In [1]: import numpy as np

In [2]: np.set_printoptions(precision=2, suppress=True, linewidth=160)

In [3]: K = np.array([[-2, 4, 2, -2, -3],
   ...:     [-8, 16, 8, -8, -12],
   ...:     [-14, 28, 14, -14, -21],
   ...:     [-10, 20, 10, -10, -15]])

In [4]: np.linalg.cond(K) > 100
Out[4]: np.True_

In [5]: np.argsort(-np.linalg.norm(K, axis=0).round(6), kind="stable")[:3]
Out[5]: array([1, 4, 0])

In [6]: round(float(np.linalg.norm(K, 2) / np.linalg.norm(K)), 2)
Out[6]: 1.0

In [7]: x = np.array([-1, -2, -2, 1, 2])

In [8]: h = np.maximum(K @ x, 0)

In [9]: np.flatnonzero(h > 1e-9)
Out[9]: array([], dtype=int64)

In [10]: rank = np.linalg.matrix_rank(K)

In [11]: rank
Out[11]: np.int64(1)

In [12]: null = np.linalg.svd(K)[2][rank:].T

In [13]: np.round(K @ null, 2) + 0
Out[13]: 
array([[0., 0., 0., 0.],
       [0., 0., 0., 0.],
       [0., 0., 0., 0.],
       [0., 0., 0., 0.]])

In [14]: np.allclose(K @ null, 0)
Out[14]: True

In [15]: null.shape
Out[15]: (5, 4)

In [16]: [int(np.linalg.matrix_rank(np.delete(K, i, axis=0))) for i in range(4)]
Out[16]: [1, 1, 1, 1]

In [17]: M2 = K / np.sqrt((K ** 2).mean(axis=1, keepdims=True))

In [18]: np.linalg.matrix_rank(M2) == np.linalg.matrix_rank(K)
Out[18]: np.True_

In [19]: K - K.mean(axis=1, keepdims=True)
Out[19]: 
array([[ -1.8,   4.2,   2.2,  -1.8,  -2.8],
       [ -7.2,  16.8,   8.8,  -7.2, -11.2],
       [-12.6,  29.4,  15.4, -12.6, -19.6],
       [ -9. ,  21. ,  11. ,  -9. , -14. ]])

In [20]: np.linalg.matrix_rank(K - K.mean(axis=1, keepdims=True))
Out[20]: np.int64(1)

In [21]: q, _ = np.linalg.qr(np.array([[1.2, -0.2, -1.3, -0.7],
    ...:     [-0.2, -0.1, 0.1, -0.7],
    ...:     [-0.7, 0.1, -0.4, 0.4],
    ...:     [-1.3, 0.0, -0.9, -0.4]]))

In [22]: M = 3 * q

In [23]: M
Out[23]: 
array([[-1.88, -1.64, -1.65, -0.27],
       [ 0.31, -1.81,  1.71, -1.65],
       [ 1.1 ,  0.69, -1.58, -2.19],
       [ 2.04, -1.61, -0.93,  1.18]])

In [24]: q = M.astype(float).copy()

In [25]: for j in range(4):
    ...:     q[:, j] -= q[:, :j] @ (q[:, :j].T @ q[:, j])
    ...:     q[:, j] /= np.linalg.norm(q[:, j])
    ...: 

In [26]: q
Out[26]: 
array([[-0.63, -0.55, -0.55, -0.09],
       [ 0.1 , -0.6 ,  0.57, -0.55],
       [ 0.37,  0.23, -0.53, -0.73],
       [ 0.68, -0.54, -0.31,  0.39]])

In [27]: m1 = np.loadtxt("arr.csv", delimiter=",")

In [28]: m1
Out[28]: 
array([[ 0.,  0., -5., -9., -6.],
       [ 0.,  0., -1.,  3.,  4.],
       [-5., -1.,  0.,  0.,  0.],
       [-9.,  3.,  0.,  0.,  0.],
       [-6.,  4.,  0.,  0.,  0.]])

In [29]: rng = np.random.default_rng(697)

In [30]: lab = rng.permutation(5)

In [31]: lab
Out[31]: array([1, 2, 3, 0, 4])

In [32]: M2 = m1[lab][:, lab]

In [33]: np.round(np.linalg.det(M2), 2), round(float(np.linalg.det(m1[lab])), 2)
Out[33]: (np.float64(0.0), 0.0)

In [34]: np.allclose(M2, m1)
Out[34]: False

In [35]: J = np.load("block10.npy")

In [36]: J
Out[36]: 
array([[  6,  -6,   1,   4],
       [ -6,  26,   2, -16],
       [  1,   2,  31,  -1],
       [  4, -16,  -1,  10]])

In [37]: # symmetric

In [38]: x = np.array([3, 3, 5, 5])

In [39]: y = M @ x

In [40]: coef, lr = np.zeros(4), 1 / np.linalg.norm(M, 2) ** 2

In [41]: for i in range(300):
    ...:     coef -= lr * M.T @ (M @ coef - y)
    ...:     if i % 50 == 0: print(i, round(np.linalg.norm(M @ coef - y), 2))
    ...: 
0 0.0
50 0.0
100 0.0
150 0.0
200 0.0
250 0.0

In [42]: coef
Out[42]: array([3., 3., 5., 5.])

In [43]: arr = np.loadtxt("case2.csv", delimiter=",")

In [44]: arr
Out[44]: 
array([[ 0.4, -0.9,  0. , -1.2],
       [-1.8,  0. ,  4. , -0.6],
       [-1.2,  1.3,  8. , -0.2],
       [ 0.1, -0.8,  2. , -0.9]])

In [45]: np.linalg.lstsq(K[:-1].T, K[-1])[2]
Out[45]: np.int32(1)

In [46]: round(float(np.trace(np.linalg.pinv(K) @ K)), 2)
Out[46]: 1.0

In [47]: K @ np.linalg.pinv(K) @ K
Out[47]: 
array([[ -2.,   4.,   2.,  -2.,  -3.],
       [ -8.,  16.,   8.,  -8., -12.],
       [-14.,  28.,  14., -14., -21.],
       [-10.,  20.,  10., -10., -15.]])

In [48]: P = np.triu(np.array([[-3, -2, -1, -1], [-3, 2, -3, -1], [-2, -2, 3, 3], [-1, 0, 1, -2]]), 1) + np.eye(4)

In [49]: M2 = P @ arr @ np.linalg.inv(P)

In [50]: M2
Out[50]: 
array([[  5.1,   8.8,  13.5, -25.5],
       [  1.7,   0.3, -19.4,  61.1],
       [ -0.9,  -2.9,   4.4, -19.9],
       [  0.1,  -0.6,   0.3,  -2.3]])

In [51]: np.linalg.matrix_rank(M2)
Out[51]: np.int64(4)

In [52]: P @ arr - arr @ P
Out[52]: 
array([[  4.7,   0.3, -20.3,   1.8],
       [  3.5,  -6.7, -27.8, -12.3],
       [  0.3,  -4.8,   8.7, -26.6],
       [  0. ,   0.2,  -2.3,  -6.7]])

In [53]: round(np.trace(M2), 2), np.trace(arr)
Out[53]: (np.float64(7.5), np.float64(7.5))
